% python3 -q
>>> import numpy as np
>>> np.set_printoptions(suppress=True, linewidth=160)
>>> rd = lambda a: np.round(a, 1) + 0
>>> data = np.load("out9.npy")
>>> rd(data)
array([[-2.5,  1.3, -0.1,  2.8],
       [-1.3, -2.2,  3.1, -0.1],
       [-2.4, -1.8, -2.4, -1.3],
       [ 1.5, -2.5, -1.1,  2.5]])
>>> rd(np.linalg.pinv(data))
array([[-0.2, -0.1, -0.1,  0.1],
       [ 0.1, -0.1, -0.1, -0.2],
       [ 0. ,  0.2, -0.1, -0.1],
       [ 0.2,  0. , -0.1,  0.2]])
>>> print(rd(data @ data.T))
[[16.  0.  0.  0.]
 [ 0. 16.  0.  0.]
 [ 0.  0. 16.  0.]
 [ 0.  0.  0. 16.]]
>>> f = np.array([0, 2, 4, 0])
>>> M2 = data + np.outer(f, np.eye(4)[1])
>>> print(np.linalg.matrix_rank(np.linalg.inv(M2) - np.linalg.inv(data), tol=1e-8))
1
>>> rd(M2)
array([[-2.5,  1.3, -0.1,  2.8],
       [-1.3, -0.2,  3.1, -0.1],
       [-2.4,  2.2, -2.4, -1.3],
       [ 1.5, -2.5, -1.1,  2.5]])
>>> rng = np.random.default_rng(244238)
>>> M2 = data + rng.integers(-2, 3, (4, 1)) @ rng.integers(-2, 3, (1, 4))
>>> rd(M2)
array([[-1.5,  0.3, -2.1,  1.8],
       [-3.3, -0.2,  7.1,  1.9],
       [-2.4, -1.8, -2.4, -1.3],
       [ 2.5, -3.5, -3.1,  1.5]])
>>> rd(M2 - data)
array([[ 1., -1., -2., -1.],
       [-2.,  2.,  4.,  2.],
       [ 0.,  0.,  0.,  0.],
       [ 1., -1., -2., -1.]])
>>> np.abs(M2 - data).sum(axis=1)
array([ 5., 10.,  0.,  5.])
>>> E = np.loadtxt("block15.csv", delimiter=",")
>>> E
array([[0., 0., 0., 3., 1., 3.],
       [0., 0., 3., 2., 0., 1.],
       [0., 0., 0., 2., 0., 0.],
       [0., 0., 0., 0., 2., 3.],
       [0., 0., 0., 0., 0., 2.],
       [0., 0., 0., 0., 0., 0.]])
>>> [int(np.linalg.matrix_rank(np.linalg.matrix_power(E, p))) for p in range(1, 7)]
[4, 3, 2, 1, 0, 0]
>>> M2 = data / np.sqrt((data ** 2).mean(axis=1, keepdims=True))
>>> print(rd(M2[2]))
[-1.2 -0.9 -1.2 -0.7]
>>> np.linalg.matrix_rank(M2) == np.linalg.matrix_rank(data)
np.True_
>>> rd(data - data.mean(axis=1, keepdims=True))
array([[-2.9,  1. , -0.5,  2.4],
       [-1.2, -2.1,  3.2,  0.1],
       [-0.4,  0.2, -0.4,  0.6],
       [ 1.4, -2.6, -1.2,  2.4]])
>>> print(np.linalg.matrix_rank(data - data.mean(axis=1, keepdims=True)))
3
>>> rank = np.linalg.matrix_rank(E)
>>> rank
np.int64(4)
>>> null = np.linalg.svd(E)[2][rank:].T
>>> [int(np.linalg.matrix_rank(np.delete(E, i, axis=0))) for i in range(6)]
[4, 3, 4, 4, 4, 4]
>>> rd(E @ null)
array([[0., 0.],
       [0., 0.],
       [0., 0.],
       [0., 0.],
       [0., 0.],
       [0., 0.]])
>>> np.allclose(E @ null, 0)
True
>>> print(null.shape)
(6, 2)
>>> [int(np.linalg.matrix_rank(E[:, :j + 1])) for j in range(6)]
[0, 0, 1, 2, 3, 4]
>>> [int(np.linalg.matrix_rank(E[:i])) for i in range(1, len(E) + 1)]
[1, 2, 3, 4, 4, 4]
>>> K = np.load("m.npy")
>>> K
array([[ 18, -15, -12,  19,  14],
       [-15,  29,  30, -30,  -4],
       [-12,  30,  33, -31,   4],
       [ 19, -30, -31,  34,   2],
       [ 14,  -4,   4,   2,  36]])
>>> x = np.array([5, -3, 2, 4, 5])
>>> np.linalg.norm(K @ x) <= np.linalg.norm(K, 2) * np.linalg.norm(x) + 1e-9
np.True_
>>> print(K * x)
[[  90   45  -24   76   70]
 [ -75  -87   60 -120  -20]
 [ -60  -90   66 -124   20]
 [  95   90  -62  136   10]
 [  70   12    8    8  180]]
>>> (K * x).sum(axis=1)
array([ 257, -242, -188,  269,  278])
>>> X = np.load("layer4.npy")
>>> print(X)
[[0 0 1 0 0 1 0]
 [0 0 0 1 1 0 0]
 [1 0 0 0 0 1 0]
 [0 1 0 0 1 0 0]
 [0 1 0 1 0 0 1]
 [1 0 1 0 0 0 0]
 [0 0 0 0 1 0 0]]
>>> print((np.linalg.matrix_power((X != 0) + (X.T != 0) + np.eye(7), 7) > 0).astype(int))
[[1 0 1 0 0 1 0]
 [0 1 0 1 1 0 1]
 [1 0 1 0 0 1 0]
 [0 1 0 1 1 0 1]
 [0 1 0 1 1 0 1]
 [1 0 1 0 0 1 0]
 [0 1 0 1 1 0 1]]
>>> np.flatnonzero(np.linalg.matrix_power((X != 0) + (X.T != 0) + np.eye(7), 7)[5])
array([0, 2, 5])
